% ipython --no-banner

In [1]: import numpy as np

In [2]: import numpy.linalg as la

In [3]: np.set_printoptions(precision=1, suppress=True, linewidth=140, legacy="1.25")

In [4]: F = np.load("run7.npy")

In [5]: F
Out[5]: 
array([[1, 3],
       [2, 0]])

In [6]: vec = np.array([-1, -1])

In [7]: target = F @ vec

In [8]: target
Out[8]: array([-4, -2])

In [9]: la.solve(F, 4 * target)
Out[9]: array([-4., -4.])

In [10]: np.round(la.solve(F.T, F[0]), 1) + 0
Out[10]: array([1., 0.])

In [11]: la.solve(F, target + F[:, 0])
Out[11]: array([ 0., -1.])

In [12]: mat = np.load("a.npy")

In [13]: mat
Out[13]: 
array([[ 0.8,  0.5,  0. , -1.4],
       [ 1.3, -1. ,  0.4, -1.4],
       [ 0.1, -1. , -1. , -0.5],
       [ 0.5,  0.7, -0.7, -1.1]])

In [14]: U, s, Vh = la.svd(mat, full_matrices=False)

In [15]: np.round(s / s[0], 1) + 0
Out[15]: array([1. , 0.6, 0.5, 0. ])

In [16]: np.allclose(U * s @ Vh, mat)
Out[16]: True

In [17]: round(np.sqrt((s ** 2).sum()), 1), round(la.norm(mat), 1)
Out[17]: (3.5, 3.5)

In [18]: np.abs(U[:, 0]).round(6).argmax()
Out[18]: 1

In [19]: (s > 1e-8).sum()
Out[19]: 4

In [20]: np.round(Vh @ Vh.T, 1) + 0
Out[20]: 
array([[1., 0., 0., 0.],
       [0., 1., 0., 0.],
       [0., 0., 1., 0.],
       [0., 0., 0., 1.]])

In [21]: np.round(U.T @ U, 1) + 0
Out[21]: 
array([[1., 0., 0., 0.],
       [0., 1., 0., 0.],
       [0., 0., 1., 0.],
       [0., 0., 0., 1.]])

In [22]: out = la.inv(mat)

In [23]: np.round(la.cond(mat), 1)
Out[23]: 25.2

In [24]: np.allclose(out, mat.T)
Out[24]: False

In [25]: np.round(mat @ out, 1) + 0
Out[25]: 
array([[1., 0., 0., 0.],
       [0., 1., 0., 0.],
       [0., 0., 1., 0.],
       [0., 0., 0., 1.]])

In [26]: K = np.array([[0, -4, -2, -3], [-4, 8, 0, -8], [-2, 0, 6, 5], [-3, -8, 5, 2]])

In [27]: # equal to its transpose

In [28]: ev, evecs = la.eig(K)

In [29]: np.round(np.sort(la.eigvals(K @ K)), 1) + 0
Out[29]: array([  0. ,  52.8,  73.6, 213.6])

In [30]: np.sort(la.eigvals(K.T))
Out[30]: array([-7.3,  0.1,  8.6, 14.6])

In [31]: data = np.loadtxt("data.csv", delimiter=",")

In [32]: data.round(1) + 0
Out[32]: 
array([[ 0.3,  0.4,  0.8],
       [ 0.4,  0.7, -0.6],
       [ 0.8, -0.6,  0. ]])

In [33]: hat = np.triu(np.array([[-2, -3, 3], [2, 2, -1], [1, -3, 1]]), 1) + np.eye(3)

In [34]: out = hat @ data @ la.inv(hat)

In [35]: round(float(np.trace(out)), 1), np.round(np.trace(data), 1)
Out[35]: (1.0, 1.0)

In [36]: feats = np.load("mat.npy")

In [37]: feats
Out[37]: 
array([[0, 1, 0],
       [1, 0, 0],
       [0, 0, 0]])

In [38]: np.einsum("ii->", feats)
Out[38]: 0

In [39]: round(float(la.det(feats[::-1])), 1)
Out[39]: 0.0

In [40]: np.sort(np.abs(la.eigvals(feats)))
Out[40]: array([0., 1., 1.])

In [41]: (feats - feats.T) / 2
Out[41]: 
array([[0., 0., 0.],
       [0., 0., 0.],
       [0., 0., 0.]])

In [42]: (feats + feats.T) / 2
Out[42]: 
array([[0., 1., 0.],
       [1., 0., 0.],
       [0., 0., 0.]])
